$ ipython --no-banner

In [1]: import numpy as np

In [2]: from numpy import linalg as LA

In [3]: np.set_printoptions(precision=4, suppress=True, linewidth=120)

In [4]: def rnd(a):
   ...:     return np.round(a, 4) + 0
   ...: 

In [5]: m1 = np.loadtxt("block16.csv", delimiter=",")

In [6]: print(m1)
[[ 11.2376  10.4714  -1.732 ]
 [-12.2708 -10.6358   2.4672]
 [  7.7539   3.5362  -9.7227]
 [ -3.8921  -4.779   -1.7396]
 [  0.5738   1.5052   3.1942]
 [ 22.857   17.4534 -10.9456]
 [ -2.9826  -1.0395   7.1382]
 [ -9.2417  -8.2735   2.9357]
 [-18.7263 -15.1366   6.9688]
 [ -0.4217   0.6508   2.4264]
 [-29.9537 -24.4304  13.6018]
 [-11.2714 -10.4752   1.6076]
 [-22.3202 -17.6511  10.638 ]
 [ -0.0442   1.2582   3.3444]]

In [7]: hat = m1 @ LA.solve(m1.T @ m1, m1.T)

In [8]: print(rnd(np.trace(hat)))
3.0

In [9]: print(np.allclose(hat @ hat, hat))
True

In [10]: dist = LA.norm(m1[:, None] - m1[None], axis=-1)

In [11]: print(np.flatnonzero(dist[12] < dist.mean() / 2))
[ 8 12]

In [12]: print(dist.shape)
(14, 14)

In [13]: print((dist + 1e9 * np.eye(14)).round(6).argmin(axis=1))
[ 2 11  0  9 13  0 13 11 12 13 12  1  8  4]

In [14]: print(LA.matrix_rank(dist ** 2))
5

In [15]: print(np.unravel_index(dist.round(6).argmax(), dist.shape))
(np.int64(5), np.int64(10))

In [16]: print(rnd(dist[:5, :5]))
[[ 0.     31.8715 11.1393 21.4821 14.7776]
 [31.8715  0.     27.3939 11.0545 17.6894]
 [11.1393 27.3939  0.     16.386  14.9173]
 [21.4821 11.0545 16.386   0.      9.153 ]
 [14.7776 17.6894 14.9173  9.153   0.    ]]

In [17]: J = np.load("layer9.npy")

In [18]: print(J)
[[ 1.1 -2.  -2.  -1. ]
 [ 1.  -2.9  3.   3. ]
 [-1.  -2.   3.1  2. ]
 [ 1.  -2.  -2.  -0.9]]

In [19]: print((J + J.T) / 2)
[[ 1.1 -0.5 -1.5  0. ]
 [-0.5 -2.9  0.5  0.5]
 [-1.5  0.5  3.1  0. ]
 [ 0.   0.5  0.  -0.9]]

In [20]: print((J - J.T) / 2)
[[ 0.  -1.5 -0.5 -1. ]
 [ 1.5  0.   2.5  2.5]
 [ 0.5 -2.5  0.   2. ]
 [ 1.  -2.5 -2.   0. ]]

In [21]: print(rnd(np.sort(np.abs(LA.eigvals(J)))))
[0.1    2.3883 3.4666 3.4666]

In [22]: print(np.allclose(J @ J.T, J.T @ J))
False

In [23]: print(rnd(LA.det(J)))
2.8701

In [24]: rng = np.random.default_rng(324262)

In [25]: idx = rng.permutation(4)

In [26]: print(idx)
[2 0 3 1]

In [27]: out = J[idx][:, idx]

In [28]: print(rnd(np.trace(out)))
0.4

In [29]: print(rnd(np.sort(np.abs(LA.eigvals(out)))))
[0.1    2.3883 3.4666 3.4666]

In [30]: print(np.allclose(out, J))
False

In [31]: print(rnd(LA.det(out)), rnd(LA.det(J[idx])))
2.8701 -2.8701

In [32]: out = J / LA.norm(J, axis=1, keepdims=True)

In [33]: G = out @ out.T

In [34]: print(rnd(G))
[[ 1.     -0.1255 -0.3845  0.9992]
 [-0.1255  1.      0.89   -0.1159]
 [-0.3845  0.89    1.     -0.3701]
 [ 0.9992 -0.1159 -0.3701  1.    ]]

In [35]: print(rnd(np.degrees(np.arccos(np.clip(G[2, 3], -1, 1)))))
111.7188

In [36]: print(np.argwhere(np.triu(np.abs(G) > 0.95, 1)))
[[0 3]]

In [37]: print((np.abs(G) > 0.9).astype(int))
[[1 0 0 1]
 [0 1 0 0]
 [0 0 1 0]
 [1 0 0 1]]

In [38]: F = np.load("test17.npy")

In [39]: print(F)
[[0 0 0 1 1 1 0 0 0]
 [0 0 0 0 0 0 0 1 0]
 [0 0 0 0 0 0 1 1 0]
 [1 0 0 0 1 1 0 0 1]
 [1 0 0 1 0 0 0 0 1]
 [1 0 0 1 0 0 0 0 0]
 [0 0 1 0 0 0 0 1 0]
 [0 1 1 0 0 0 1 0 0]
 [0 0 0 1 1 0 0 0 0]]

In [40]: U, s, vt = LA.svd(F, full_matrices=False)

In [41]: print(rnd(np.sqrt((s ** 2).sum())), rnd(LA.norm(F)))
4.6904 4.6904

In [42]: print(rnd(np.abs(vt[0])))
[0.47   0.     0.     0.559  0.47   0.3505 0.     0.     0.3505]

In [43]: print(np.abs(U[:, 0]).round(6).argmax())
3

In [44]: print(rnd(vt @ vt.T))
[[1. 0. 0. 0. 0. 0. 0. 0. 0.]
 [0. 1. 0. 0. 0. 0. 0. 0. 0.]
 [0. 0. 1. 0. 0. 0. 0. 0. 0.]
 [0. 0. 0. 1. 0. 0. 0. 0. 0.]
 [0. 0. 0. 0. 1. 0. 0. 0. 0.]
 [0. 0. 0. 0. 0. 1. 0. 0. 0.]
 [0. 0. 0. 0. 0. 0. 1. 0. 0.]
 [0. 0. 0. 0. 0. 0. 0. 1. 0.]
 [0. 0. 0. 0. 0. 0. 0. 0. 1.]]

In [45]: print((s > 1e-8).sum())
9

In [46]: print(rnd(s / s[0]))
[1.     0.7393 0.5512 0.5046 0.5017 0.3407 0.2105 0.1576 0.106 ]

In [47]: print(rnd(U.T @ U))
[[1. 0. 0. 0. 0. 0. 0. 0. 0.]
 [0. 1. 0. 0. 0. 0. 0. 0. 0.]
 [0. 0. 1. 0. 0. 0. 0. 0. 0.]
 [0. 0. 0. 1. 0. 0. 0. 0. 0.]
 [0. 0. 0. 0. 1. 0. 0. 0. 0.]
 [0. 0. 0. 0. 0. 1. 0. 0. 0.]
 [0. 0. 0. 0. 0. 0. 1. 0. 0.]
 [0. 0. 0. 0. 0. 0. 0. 1. 0.]
 [0. 0. 0. 0. 0. 0. 0. 0. 1.]]

In [48]: W0 = np.loadtxt("a.csv", delimiter=",")

In [49]: print(W0)
[[ 4.6968 -4.929  10.0598 11.1637 -0.4378]
 [ 3.7255 -4.6934 11.378  12.251  -0.1978]
 [ 5.8363 -5.2421 10.3498  8.7998 -0.3473]
 [ 5.0203 -4.764  10.2672 11.3362  0.2739]
 [ 4.5097 -4.6877  9.0726 10.3478 -2.1428]
 [ 4.7144 -5.7184  9.1293  9.7813 -1.3668]
 [ 4.7771 -4.1528  9.4602 11.131  -0.3796]
 [ 4.2226 -3.9322 10.612   9.2513  1.3125]
 [ 4.9126 -4.3121  9.8828 11.3446  0.0619]
 [ 5.5273 -4.4154 10.8239  9.88    0.8484]
 [ 4.5181 -4.7596  9.9012 10.9944 -0.5592]
 [ 6.3379 -4.7597  9.813  10.4715  0.7908]
 [ 4.9525 -4.284   9.3515  8.6655 -0.3046]
 [ 5.3621 -4.5102  8.8431 10.9547  1.1579]
 [ 3.9349 -5.895   9.7478  9.9468  0.9356]
 [ 4.8145 -6.8965  8.4157 10.8808 -0.9262]
 [ 6.1657 -5.0326 11.4216  9.6302  0.9587]
 [ 4.6386 -5.6158  9.8997 10.4548 -0.0535]
 [ 3.8134 -5.473   8.9933 11.7742  0.3326]
 [ 6.5013 -5.321  12.2048  8.9598  2.1682]
 [ 4.2905 -4.5721  9.1307 10.1505  0.3739]
 [ 4.9533 -5.0867 10.2228 10.3346 -0.3354]
 [ 4.6373 -4.644   9.8594  8.7957 -0.2314]
 [ 4.3446 -4.6147 10.3426 11.0433 -0.5893]
 [ 5.4479 -4.7054  9.2552  9.4223  1.3958]
 [ 5.6379 -5.1562 11.0369 10.0376 -0.5865]
 [ 5.5521 -6.0286  9.6315  9.1063  0.0914]
 [ 3.5675 -4.2381  8.8595  9.6754 -0.0425]
 [ 4.1797 -5.0875 10.7861  9.9864  0.7892]
 [ 6.0277 -5.6618  9.0413  9.4331  1.4784]
 [ 4.9692 -5.3469  9.4152 10.0494 -0.9416]
 [ 4.7802 -3.8604 10.3218 10.8646  1.2144]
 [ 3.5183 -4.0508 10.4394 10.0609  1.2823]
 [ 4.2562 -5.135   9.7217 10.3424  0.5681]
 [ 4.8917 -4.8458  9.2512 11.6553 -0.1967]
 [ 4.7315 -5.9576 10.68    9.7764 -0.0141]
 [ 4.4175 -5.8864  9.3691 10.0054  1.2628]]

In [50]: Ac = W0 - W0.mean(axis=0)

In [51]: vecs = LA.svd(Ac)[2][:1]

In [52]: out = Ac - Ac @ vecs.T @ vecs

In [53]: print(rnd((Ac @ vecs.T).std(axis=0)))
[1.1057]

In [54]: print(rnd(np.diag(vecs.T @ vecs)))
[0.1577 0.0016 0.2004 0.2714 0.3689]

In [55]: print(LA.norm(out, axis=1).round(6).argmax())
1

In [56]: print(rnd(np.cov(Ac @ vecs.T, rowvar=False)))
1.2565

In [57]: M = np.load("x.npy")

In [58]: print(M)
[[ 2  2  2  2  2  2  2  2  2  2  2]
 [ 2  4  4  4  4  4  4  4  4  4  4]
 [ 2  4  6  6  6  6  6  6  6  6  6]
 [ 2  4  6  8  8  8  8  8  8  8  8]
 [ 2  4  6  8 10 10 10 10 10 10 10]
 [ 2  4  6  8 10 12 12 12 12 12 12]
 [ 2  4  6  8 10 12 14 14 14 14 14]
 [ 2  4  6  8 10 12 14 16 16 16 16]
 [ 2  4  6  8 10 12 14 16 18 18 18]
 [ 2  4  6  8 10 12 14 16 18 20 20]
 [ 2  4  6  8 10 12 14 16 18 20 22]]

In [59]: L = LA.cholesky(M)

In [60]: print(rnd(np.diag(L) ** 2))
[2. 2. 2. 2. 2. 2. 2. 2. 2. 2. 2.]

In [61]: print(rnd(L))
[[1.4142 0.     0.     0.     0.     0.     0.     0.     0.     0.     0.    ]
 [1.4142 1.4142 0.     0.     0.     0.     0.     0.     0.     0.     0.    ]
 [1.4142 1.4142 1.4142 0.     0.     0.     0.     0.     0.     0.     0.    ]
 [1.4142 1.4142 1.4142 1.4142 0.     0.     0.     0.     0.     0.     0.    ]
 [1.4142 1.4142 1.4142 1.4142 1.4142 0.     0.     0.     0.     0.     0.    ]
 [1.4142 1.4142 1.4142 1.4142 1.4142 1.4142 0.     0.     0.     0.     0.    ]
 [1.4142 1.4142 1.4142 1.4142 1.4142 1.4142 1.4142 0.     0.     0.     0.    ]
 [1.4142 1.4142 1.4142 1.4142 1.4142 1.4142 1.4142 1.4142 0.     0.     0.    ]
 [1.4142 1.4142 1.4142 1.4142 1.4142 1.4142 1.4142 1.4142 1.4142 0.     0.    ]
 [1.4142 1.4142 1.4142 1.4142 1.4142 1.4142 1.4142 1.4142 1.4142 1.4142 0.    ]
 [1.4142 1.4142 1.4142 1.4142 1.4142 1.4142 1.4142 1.4142 1.4142 1.4142 1.4142]]

In [62]: print(LA.eigvalsh(M).min() > 0)
True
